>>> import numpy as np
>>> np.set_printoptions(suppress=True, linewidth=120)
>>> rnd = lambda a: np.round(a, 2) + 0
>>> arr = np.loadtxt("a.csv", delimiter=",")
>>> rnd(arr)
array([[-0.76,  1.77,  0.52,  0.8 ,  0.08, -1.03,  0.41, -1.12,  1.38, -0.1 ],
       [-0.95, -0.01, -0.04, -1.42, -0.25, -0.95,  0.7 , -0.71, -1.01,  1.76],
       [-1.51,  0.8 ,  0.1 , -1.53,  1.16,  0.69, -0.44,  1.03,  0.35, -0.72],
       [ 0.76, -0.4 ,  1.33, -1.47, -0.82, -0.82,  0.59, -0.32,  0.15, -1.58],
       [ 0.  , -0.17, -0.22, -0.69, -1.69,  0.86, -0.13,  0.44,  1.91,  0.98],
       [ 1.14,  1.11, -1.61, -0.75, -0.23, -1.28, -1.22,  0.34, -0.07, -0.15],
       [ 0.19, -0.44,  1.67, -0.01,  0.47, -0.48, -2.17, -0.16,  0.24,  0.87],
       [ 0.38,  0.14, -0.51, -0.72,  0.32,  1.45, -0.59, -2.33, -0.04, -0.29],
       [-1.51,  0.12, -0.1 ,  0.53, -1.83,  0.04, -1.09, -0.21, -1.03, -0.87],
       [ 0.95,  1.89,  1.11, -0.02, -0.56,  1.09,  0.25,  0.52, -1.08,  0.53]])
>>> def softmax(z):
...     e = np.exp(z - z.max(axis=-1, keepdims=True))
...     return e / e.sum(axis=-1, keepdims=True)
... 
>>> rnd(softmax(arr[3]))
array([0.18, 0.06, 0.33, 0.02, 0.04, 0.04, 0.16, 0.06, 0.1 , 0.02])
>>> scores = arr @ arr.T / np.sqrt(10)
>>> softmax(scores).round(6).argmax(axis=1)
array([0, 1, 2, 3, 4, 5, 6, 7, 8, 9])
>>> rnd(softmax(scores))
array([[0.66, 0.04, 0.04, 0.04, 0.04, 0.04, 0.04, 0.04, 0.04, 0.04],
       [0.04, 0.66, 0.04, 0.04, 0.04, 0.04, 0.04, 0.04, 0.04, 0.04],
       [0.04, 0.04, 0.66, 0.04, 0.04, 0.04, 0.04, 0.04, 0.04, 0.04],
       [0.04, 0.04, 0.04, 0.66, 0.04, 0.04, 0.04, 0.04, 0.04, 0.04],
       [0.04, 0.04, 0.04, 0.04, 0.66, 0.04, 0.04, 0.04, 0.04, 0.04],
       [0.04, 0.04, 0.04, 0.04, 0.04, 0.66, 0.04, 0.04, 0.04, 0.04],
       [0.04, 0.04, 0.04, 0.04, 0.04, 0.04, 0.66, 0.04, 0.04, 0.04],
       [0.04, 0.04, 0.04, 0.04, 0.04, 0.04, 0.04, 0.66, 0.04, 0.04],
       [0.04, 0.04, 0.04, 0.04, 0.04, 0.04, 0.04, 0.04, 0.66, 0.04],
       [0.04, 0.04, 0.04, 0.04, 0.04, 0.04, 0.04, 0.04, 0.04, 0.66]])
